$ python3 -q
>>> import numpy as np
>>> np.set_printoptions(precision=3, suppress=True, linewidth=120)
>>> mat = np.load("layer2.npy")
>>> mat
array([[ 2.,  2.,  0.,  0.,  0.,  0.,  0.,  0.],
       [ 2.,  3.,  2.,  0.,  0.,  0.,  0.,  0.],
       [ 0.,  2., -1.,  2.,  0.,  0.,  0.,  0.],
       [ 0.,  0.,  2., -2.,  2.,  0.,  0.,  0.],
       [ 0.,  0.,  0.,  2., -2.,  2.,  0.,  0.],
       [ 0.,  0.,  0.,  0.,  2.,  0.,  2.,  0.],
       [ 0.,  0.,  0.,  0.,  0.,  2., -2.,  2.],
       [ 0.,  0.,  0.,  0.,  0.,  0.,  2., -2.]])
>>> evals, evecs = np.linalg.eigh(mat)
>>> vec = np.array([2, 1, 3, 1, 2, 0, 2, 0])
>>> (np.sign(evecs[:, -1].round(6)) == np.sign(evecs[0, -1].round(6))).astype(int)
array([1, 1, 1, 1, 1, 1, 1, 1])
>>> print(np.linalg.eigvalsh(mat[1:, 1:]))
[-5.186 -4.342 -2.49  -0.773  0.474  2.359  3.958]
>>> round(float(vec @ mat @ vec / (vec @ vec)), 3), round(evals[0], 3), round(float(evals[-1]), 3)
(1.043, np.float64(-5.189), 5.049)
>>> np.abs(mat).sum(axis=1).max(), round(np.abs(evals).max(), 3)
(np.float64(7.0), np.float64(5.189))
>>> evals, evecs = np.linalg.eigh(mat)
>>> np.linalg.eigvalsh(mat + 3 * np.eye(8))
array([-2.189, -1.347,  0.463,  2.144,  3.164,  4.319,  5.397,  8.049])
>>> np.linalg.eigvalsh(mat @ mat)
array([ 0.027,  0.733,  1.74 ,  5.747,  6.438, 18.896, 25.495, 26.924])
>>> np.unique(evals.round(6) + 0, return_counts=True)[1]
array([1, 1, 1, 1, 1, 1, 1, 1])
>>> (evals > 1e-8).sum(), (evals < -1e-8).sum()
(np.int64(4), np.int64(4))
>>> round(float(evals.sum()), 3), np.trace(mat)
(-4.0, np.float64(-4.0))
>>> r0 = np.array([-8, 5, -3, 2, 6, -6, -4, 5])
>>> A2 = mat + np.outer(r0, np.eye(8)[6])
>>> A2
array([[ 2.,  2.,  0.,  0.,  0.,  0., -8.,  0.],
       [ 2.,  3.,  2.,  0.,  0.,  0.,  5.,  0.],
       [ 0.,  2., -1.,  2.,  0.,  0., -3.,  0.],
       [ 0.,  0.,  2., -2.,  2.,  0.,  2.,  0.],
       [ 0.,  0.,  0.,  2., -2.,  2.,  6.,  0.],
       [ 0.,  0.,  0.,  0.,  2.,  0., -4.,  0.],
       [ 0.,  0.,  0.,  0.,  0.,  2., -6.,  2.],
       [ 0.,  0.,  0.,  0.,  0.,  0.,  7., -2.]])
>>> np.linalg.matrix_rank(np.linalg.inv(A2) - np.linalg.inv(mat), tol=1e-8)
np.int64(1)
>>> np.linalg.matrix_power(A2, 2)
array([[  8.,  10.,   4.,   0.,   0., -16.,  42., -16.],
       [ 10.,  17.,   4.,   4.,   0.,  10., -37.,  10.],
       [  4.,   4.,   9.,  -6.,   4.,  -6.,  35.,  -6.],
       [  0.,   4.,  -6.,  12.,  -8.,   8., -10.,   4.],
       [  0.,   0.,   4.,  -8.,  12.,   8., -52.,  12.],
       [  0.,   0.,   0.,   4.,  -4.,  -4.,  36.,  -8.],
       [  0.,   0.,   0.,   0.,   4., -12.,  42., -16.],
       [  0.,   0.,   0.,   0.,   0.,  14., -56.,  18.]])
>>> print((A2 - A2.T) / 2)
[[ 0.   0.   0.   0.   0.   0.  -4.   0. ]
 [ 0.   0.   0.   0.   0.   0.   2.5  0. ]
 [ 0.   0.   0.   0.   0.   0.  -1.5  0. ]
 [ 0.   0.   0.   0.   0.   0.   1.   0. ]
 [ 0.   0.   0.   0.   0.   0.   3.   0. ]
 [ 0.   0.   0.   0.   0.   0.  -3.   0. ]
 [ 4.  -2.5  1.5 -1.  -3.   3.   0.  -2.5]
 [ 0.   0.   0.   0.   0.   0.   2.5  0. ]]
>>> print(round(float(np.abs(np.linalg.eigvals(A2)).max()), 3))
6.759
>>> print(np.trace(A2))
-8.0
>>> M = np.loadtxt("out0.csv", delimiter=",")
>>> M
array([[ 1., -3.,  0.,  0.,  0.,  0.,  0.,  0.,  0.],
       [-3.,  3., -3.,  0.,  0.,  0.,  0.,  0.,  0.],
       [ 0., -3.,  2., -3.,  0.,  0.,  0.,  0.,  0.],
       [ 0.,  0., -3.,  5., -3.,  0.,  0.,  0.,  0.],
       [ 0.,  0.,  0., -3.,  2., -3.,  0.,  0.,  0.],
       [ 0.,  0.,  0.,  0., -3.,  4., -3.,  0.,  0.],
       [ 0.,  0.,  0.,  0.,  0., -3.,  4., -3.,  0.],
       [ 0.,  0.,  0.,  0.,  0.,  0., -3.,  0., -3.],
       [ 0.,  0.,  0.,  0.,  0.,  0.,  0., -3.,  3.]])
>>> round(np.linalg.eigvalsh(M).min(), 3)
np.float64(-3.183)
>>> vec = np.array([-1, -3, -1, -2, -2, 3, 2, -2, -3])
>>> rhs = M @ vec
>>> coef, lr = np.zeros(9), 1 / np.linalg.norm(M, 2) ** 2
>>> for i in range(5):
...     coef -= lr * M.T @ (M @ coef - rhs)
...     if i % 1 == 0: print(i, round(np.linalg.norm(M @ coef - rhs), 3))
... 
0 15.608
1 13.316
2 11.871
3 10.743
4 9.787
>>> coef
array([-0.096, -1.859,  0.609, -0.699, -1.629,  1.102,  0.178, -0.717, -0.804])
>>> rng = np.random.default_rng(4352)
>>> labels = rng.permutation(9)
>>> labels
array([0, 5, 8, 3, 2, 7, 4, 6, 1])
>>> A2 = M[labels][:, labels]
>>> print(np.sort(np.abs(np.linalg.eigvals(A2))))
[0.767 1.271 2.611 2.68  3.183 4.793 5.927 7.825 9.073]
>>> np.trace(A2)
np.float64(24.0)
>>> np.diag(A2)
array([1., 4., 3., 5., 2., 0., 2., 4., 3.])
>>> print(np.allclose(A2, M))
False
>>> J = np.loadtxt("case11.csv", delimiter=",")
>>> print(J)
[[ 2.3   -2.047 -0.389  0.109]
 [ 0.674  1.293 -0.699  1.305]
 [-0.674  1.047 -0.504 -0.197]
 [-2.787 -0.829 -2.674  0.131]
 [-0.384 -0.439  0.     0.177]
 [ 0.27  -0.07  -0.988  4.317]
 [ 1.112 -1.474 -1.56  -1.023]
 [-0.005  1.754 -1.538  0.544]
 [ 1.954  0.711 -1.781 -0.858]
 [-1.132 -1.113 -0.274 -0.03 ]]
>>> P = J @ np.linalg.solve(J.T @ J, J.T)
>>> print(np.allclose(P @ P, P))
True
>>> print(P @ J[:, 3])
[ 0.109  1.305 -0.197  0.131  0.177  4.317 -1.023  0.544 -0.858 -0.03 ]
>>> labels = J[:, 1] > np.median(J[:, 1])
>>> r0 = J[labels].mean(axis=0) - J[~labels].mean(axis=0)
>>> labels.astype(int)
array([0, 1, 1, 0, 0, 1, 0, 1, 1, 0])
>>> ((J - J.mean(axis=0)) @ r0 > 0).astype(int)
array([0, 1, 1, 0, 0, 1, 0, 1, 1, 0])
>>> feats = np.load("a.npy")
>>> print(feats)
[[1 3 0 0 0 0]
 [3 3 0 0 0 0]
 [1 1 0 0 0 0]
 [0 0 1 3 0 0]
 [0 0 3 3 0 0]
 [0 0 1 1 0 0]
 [0 0 0 0 1 3]
 [0 0 0 0 3 3]
 [0 0 0 0 1 1]]
>>> cov = feats.T @ feats
>>> np.linalg.eigvalsh(cov)[::-1]
array([28.601, 28.601, 28.601,  1.399,  1.399,  1.399])
>>> np.linalg.svd(feats, compute_uv=False) ** 2
array([28.601, 28.601, 28.601,  1.399,  1.399,  1.399])
>>> A2 = M + rng.integers(-2, 3, (9, 7)) @ rng.integers(-2, 3, (7, 9))
>>> A2
array([[  4.,   1.,   3.,   0.,   6.,   1.,  -1.,  -4.,   5.],
       [ -2.,  -2.,  -4.,   1.,  -1., -11.,   4.,  -2.,   1.],
       [  5.,  -5.,  -1.,  -6.,   8.,  -6.,   1.,   4.,   2.],
       [  3.,   4.,  -2.,   4.,   5.,  -6.,   1.,  12.,  -1.],
       [  5.,  -7.,   2.,   4.,   2.,  -4.,  -3.,  -2.,  -1.],
       [ -2., -10.,  -6.,  -1., -11.,   2.,  -3.,   2.,  -6.],
       [ -4.,   8.,   5.,  -1.,   3.,  -3.,   3.,  -1.,   1.],
       [  1.,   0.,  -4.,   1.,  -1.,   3.,   3.,  -6.,   1.],
       [ -6.,   2.,   4.,   0.,  -1.,  -5.,  -2.,   3.,  -1.]])
>>> print(np.abs(A2 - M).sum(axis=1))
[27. 27. 34. 37. 28. 37. 25. 26. 30.]
>>> P = feats @ np.linalg.solve(feats.T @ feats, feats.T)
>>> np.round(np.linalg.eigvalsh(P), 3) + 0
array([0., 0., 0., 1., 1., 1., 1., 1., 1.])
>>> np.round(np.trace(P), 3)
np.float64(6.0)
>>> np.linalg.matrix_rank(np.eye(9) - P)
np.int64(3)
>>> E = np.eye(5, dtype=int)[rng.permutation(5)]
>>> E
array([[0, 0, 1, 0, 0],
       [0, 0, 0, 0, 1],
       [0, 0, 0, 1, 0],
       [1, 0, 0, 0, 0],
       [0, 1, 0, 0, 0]])
>>> print(np.sort(np.abs(np.linalg.eigvals(E))))
[1. 1. 1. 1. 1.]
>>> np.allclose(E, E.T)
False
>>> print(np.allclose(E @ E.T, E.T @ E))
True
>>> print(E.T @ E)
[[1 0 0 0 0]
 [0 1 0 0 0]
 [0 0 1 0 0]
 [0 0 0 1 0]
 [0 0 0 0 1]]
>>> E @ E.T
array([[1, 0, 0, 0, 0],
       [0, 1, 0, 0, 0],
       [0, 0, 1, 0, 0],
       [0, 0, 0, 1, 0],
       [0, 0, 0, 0, 1]])
>>> print(np.linalg.pinv(E))
[[0. 0. 0. 1. 0.]
 [0. 0. 0. 0. 1.]
 [1. 0. 0. 0. 0.]
 [0. 0. 1. 0. 0.]
 [0. 1. 0. 0. 0.]]
>>> np.linalg.norm(E, axis=0)
array([1., 1., 1., 1., 1.])
>>> r0, r1 = E[0], E[3]
>>> print(r0 @ r0)
1
>>> p = (r0 @ r1) / (r0 @ r0) * r0
>>> np.outer(r0, r1)
array([[0, 0, 0, 0, 0],
       [0, 0, 0, 0, 0],
       [1, 0, 0, 0, 0],
       [0, 0, 0, 0, 0],
       [0, 0, 0, 0, 0]])
>>> vec = np.array([1, 0, 2, 3, 0, 3])
>>> rhs = feats @ vec
>>> rhs
array([ 1,  3,  1, 11, 15,  5,  9,  9,  3])
>>> np.round(np.linalg.solve(feats.T @ feats, feats.T @ rhs), 3) + 0
array([1., 0., 2., 3., 0., 3.])
>>> rhs = rhs + 0.05 * rng.normal(size=9)
>>> rhs
array([ 1.118,  2.914,  0.925, 10.934, 15.018,  5.125,  9.082,  8.929,  2.963])
>>> coef, *_ = np.linalg.lstsq(feats, rhs)
>>> print(coef.round())
[ 1.  0.  2.  3. -0.  3.]
>>> cen = J - J.mean(axis=0)
>>> left, sv, VT = np.linalg.svd(cen, full_matrices=False)
>>> (np.sign(left[:, 0]) == np.sign(left[0, 0])).astype(int)
array([1, 0, 0, 0, 1, 0, 1, 0, 1, 1])
>>> np.abs(VT[-1])
array([0.176, 0.126, 0.967, 0.137])
>>> print(round((sv ** 2).sum() ** 2 / (sv ** 4).sum(), 3))
3.363
>>> print(np.linalg.matrix_rank(cen))
4
>>> A2 = np.array([[2, -1, -1], [-1, -3, 0], [-3, 2, -1]])
>>> F = A2 + A2.T
>>> print(F)
[[ 4 -2 -4]
 [-2 -6  2]
 [-4  2 -2]]
>>> Q, Rm = np.linalg.qr(mat)
>>> round(float(abs(Rm[0, 0])), 3), round(float(np.linalg.norm(mat[:, 0])), 3)
(2.828, 2.828)
>>> print(Q.shape, Rm.shape)
(8, 8) (8, 8)
>>> np.allclose(Rm.T @ Rm, mat.T @ mat)
True
>>> evals, evecs = np.linalg.eigh(F)
>>> np.abs(evecs[:, -1]).round(6).argmax()
np.int64(0)
>>> print((evals > 1e-8).sum(), (evals < -1e-8).sum())
1 2
>>> print(np.round(evecs.T @ evecs, 3) + 0)
[[1. 0. 0.]
 [0. 1. 0.]
 [0. 0. 1.]]
>>> np.linalg.svd(F, compute_uv=False)
array([6.842, 6.576, 3.734])
>>> evals
array([-6.842, -3.734,  6.576])
>>> np.linalg.eigvalsh(F + 2 * np.eye(3))
array([-4.842, -1.734,  8.576])
>>> print(np.unique(evals.round(6) + 0, return_counts=True)[1])
[1 1 1]
>>> print(np.linalg.eigvalsh(F @ F))
[13.942 43.244 46.815]
>>> W0 = np.load("m.npy")
>>> W0
array([[2., 1., 0., 0., 0.],
       [0., 2., 1., 0., 0.],
       [0., 0., 2., 1., 0.],
       [0., 0., 0., 2., 1.],
       [0., 0., 0., 0., 2.]])
>>> A2 = W0[0, 0] * W0[1:] - np.outer(W0[1:, 0], W0[0])
>>> A2
array([[0., 4., 2., 0., 0.],
       [0., 0., 4., 2., 0.],
       [0., 0., 0., 4., 2.],
       [0., 0., 0., 0., 4.]])
>>> W0[:, 0] / W0[0, 0]
array([1., 0., 0., 0., 0.])
>>> np.flatnonzero(~A2.round(6).any(axis=1))
array([], dtype=int64)
>>> Q, evecs = np.linalg.qr(M[:, :8])[0], np.linalg.qr(M[:, 8:])[0]
>>> sv = np.linalg.svd(Q.T @ evecs, compute_uv=False)
>>> (sv > 0.9).sum()
np.int64(0)
>>> sv
array([0.783])
